% python3 -q
>>> import numpy as np
>>> np.set_printoptions(precision=2, suppress=True, linewidth=200, floatmode="fixed")
>>> data = np.diag(np.array([1, -1, -1, 1, -2, -1, 2, -1, 1])) + -1 * np.eye(9, k=1) + -1 * np.eye(9, k=-1)
>>> data
array([[ 1.00, -1.00,  0.00,  0.00,  0.00,  0.00,  0.00,  0.00,  0.00],
       [-1.00, -1.00, -1.00,  0.00,  0.00,  0.00,  0.00,  0.00,  0.00],
       [ 0.00, -1.00, -1.00, -1.00,  0.00,  0.00,  0.00,  0.00,  0.00],
       [ 0.00,  0.00, -1.00,  1.00, -1.00,  0.00,  0.00,  0.00,  0.00],
       [ 0.00,  0.00,  0.00, -1.00, -2.00, -1.00,  0.00,  0.00,  0.00],
       [ 0.00,  0.00,  0.00,  0.00, -1.00, -1.00, -1.00,  0.00,  0.00],
       [ 0.00,  0.00,  0.00,  0.00,  0.00, -1.00,  2.00, -1.00,  0.00],
       [ 0.00,  0.00,  0.00,  0.00,  0.00,  0.00, -1.00, -1.00, -1.00],
       [ 0.00,  0.00,  0.00,  0.00,  0.00,  0.00,  0.00, -1.00,  1.00]])
>>> x0 = np.array([1, 0, 0, 3, 3, 3, 0, 1, 3])
>>> target = data @ x0
>>> c, lr = np.zeros(9), 1 / np.linalg.norm(data, 2) ** 2
>>> for i in range(6):
...     c -= lr * data.T @ (data @ c - target)
...     if i % 1 == 0: print(i, round(np.linalg.norm(data @ c - target), 2))
... 
0 4.22
1 3.09
2 2.31
3 1.75
4 1.34
5 1.04
>>> c
array([0.75, 0.12, 0.01, 2.78, 3.06, 2.98, 0.13, 1.05, 2.34])
